$ python -q
>>> import numpy as np
>>> np.set_printoptions(suppress=True, linewidth=160)
>>> rd = lambda a: np.round(a, 4) + 0
>>> F = np.load("dump.npy")
>>> F
array([[-0.7734, -0.3619,  1.0867,  0.8959,  0.8096,  3.181 ],
       [ 1.3964,  0.4333,  0.3722, -0.4091,  0.363 , -0.8386],
       [-1.4355, -0.6638, -0.2292,  1.0396, -0.0456,  1.6994],
       [-0.0516, -0.1515,  1.22  , -0.3648,  0.4173,  0.3736],
       [ 1.4469, -0.1223,  1.4737,  0.0255,  0.4169, -4.0238],
       [ 1.118 , -0.371 ,  1.7903,  0.4099,  0.9986, -1.5839],
       [ 1.2068, -0.1792,  1.3289,  0.3441,  1.0029, -0.1697],
       [ 0.0287,  0.5021, -1.8993,  0.0972, -0.6767,  0.0654],
       [ 1.2902,  0.3187, -1.1112, -0.3307, -0.7611, -4.444 ],
       [ 3.4967,  1.1668, -0.5345, -1.3999, -0.2869, -6.6704],
       [-1.8081,  0.168 , -1.1782,  0.6024, -0.6114,  2.0535],
       [ 1.0532,  0.599 , -0.7951, -0.9356, -0.7199, -3.0715],
       [-1.6572, -0.0937, -1.4897,  0.7286, -0.2685,  3.6304],
       [-2.9783, -1.1913,  0.9155,  0.7661,  0.0525,  4.6153],
       [ 1.3164,  0.4027, -0.4458, -0.6369, -0.3254, -4.1624],
       [-1.2024, -0.4536,  0.5664,  0.6374,  0.4128,  2.894 ],
       [ 1.1392,  0.4614, -0.0047, -0.4951, -0.1419, -2.8223],
       [-1.0072, -0.1125, -3.2221, -0.3602, -1.9293, -2.1767],
       [-0.8508, -0.6507,  1.5452,  0.4142,  0.7918,  2.2031],
       [-0.6713, -0.6626,  2.7455,  0.7285,  1.3206,  1.5848],
       [-1.9586, -0.3909, -0.8397,  0.9368, -0.3341,  2.7639],
       [ 0.3483,  0.017 ,  0.4705,  0.1125,  0.3059, -0.967 ],
       [ 0.7566,  0.2152, -0.8178, -0.7285, -0.4503, -2.223 ],
       [-0.6051, -0.3921,  0.0029,  0.8497,  0.2541,  2.3589],
       [ 1.4824,  0.6936,  0.0185, -1.1561, -0.5853, -3.7411],
       [ 0.389 , -0.2762, -0.042 ,  0.1518, -0.0691, -1.5575],
       [-0.8693, -0.4897,  0.9066,  0.2559,  0.421 ,  1.8221],
       [-0.1866, -0.0509, -2.3789, -0.2132, -1.0931, -0.3078],
       [ 0.989 ,  0.0107, -0.1262,  0.0384,  0.246 , -1.1646],
       [-0.2168,  0.1575, -2.9787, -0.452 , -1.3607, -0.8352],
       [ 0.3247,  0.1707,  0.1064, -0.4169, -0.1084, -1.1721],
       [-0.1593,  0.0087,  0.9885,  0.3993,  0.9197,  1.6128],
       [ 0.5369, -0.3236,  2.0843,  0.581 ,  1.0393, -0.9139],
       [ 0.2124,  0.4758,  0.4962, -0.7044,  0.2857,  1.5806],
       [ 1.3338,  0.3781,  0.6129,  0.0259,  0.6544, -0.854 ],
       [-0.3922,  0.4765,  0.1588,  0.1634,  0.2365,  2.7921],
       [-1.1719, -0.5531,  0.8862,  0.6411,  0.2076,  2.1615],
       [-0.9606, -0.9348,  1.345 ,  1.1393,  0.4778,  1.2501],
       [ 0.6192, -0.0714,  0.778 ,  0.8582,  0.7249, -0.8028],
       [ 1.3813,  0.4694,  0.8794, -0.909 ,  0.1655, -1.9966]])
>>> M2 = np.c_[F[:, :2] @ np.array([[-1, 4], [-4, 5]]), np.array([-2, -2, -1, 1, 0, 0, 1, -2, 0, 0, 1, 2, -1, -1, -2, -2, 1, 2, -2, 2, -2, 1, 1, -2, -1, -1, -1, 0, 2, 1, -1, 2, 1, -1, 0, -1, -1, 0, 2, -1])]
>>> print(rd(M2))
[[  2.221   -4.9031  -2.    ]
 [ -3.1296   7.7521  -2.    ]
 [  4.0907  -9.061   -1.    ]
 [  0.6576  -0.9639   1.    ]
 [ -0.9577   5.1761   0.    ]
 [  0.366    2.617    0.    ]
 [ -0.49     3.9312   1.    ]
 [ -2.0371   2.6253  -2.    ]
 [ -2.565    6.7543   0.    ]
 [ -8.1639  19.8208   0.    ]
 [  1.1361  -6.3924   1.    ]
 [ -3.4492   7.2078   2.    ]
 [  2.032   -7.0973  -1.    ]
 [  7.7435 -17.8697  -1.    ]
 [ -2.9272   7.2791  -2.    ]
 [  3.0168  -7.0776  -2.    ]
 [ -2.9848   6.8638   1.    ]
 [  1.4572  -4.5913   2.    ]
 [  3.4536  -6.6567  -2.    ]
 [  3.3217  -5.9982   2.    ]
 [  3.5222  -9.7889  -2.    ]
 [ -0.4163   1.4782   1.    ]
 [ -1.6174   4.1024   1.    ]
 [  2.1735  -4.3809  -2.    ]
 [ -4.2568   9.3976  -1.    ]
 [  0.7158   0.175   -1.    ]
 [  2.8281  -5.9257  -1.    ]
 [  0.3902  -1.0009   0.    ]
 [ -1.0318   4.0095   2.    ]
 [ -0.4132  -0.0797   1.    ]
 [ -1.0075   2.1523  -1.    ]
 [  0.1245  -0.5937   2.    ]
 [  0.7575   0.5296   1.    ]
 [ -2.1156   3.2286  -1.    ]
 [ -2.8462   7.2257   0.    ]
 [ -1.5138   0.8137  -1.    ]
 [  3.3843  -7.4531  -1.    ]
 [  4.6998  -8.5164   0.    ]
 [ -0.3336   2.1198   2.    ]
 [ -3.2589   7.8722  -1.    ]]
>>> np.linalg.matrix_rank(M2)
np.int64(3)
>>> print(rd(np.linalg.norm(M2 - F @ np.linalg.lstsq(F, M2)[0], axis=0)))
[0.     0.     7.6478]
>>> print(rd(np.linalg.lstsq(F, M2[:, 0])[0]))
[-1. -4.  0.  0.  0.  0.]
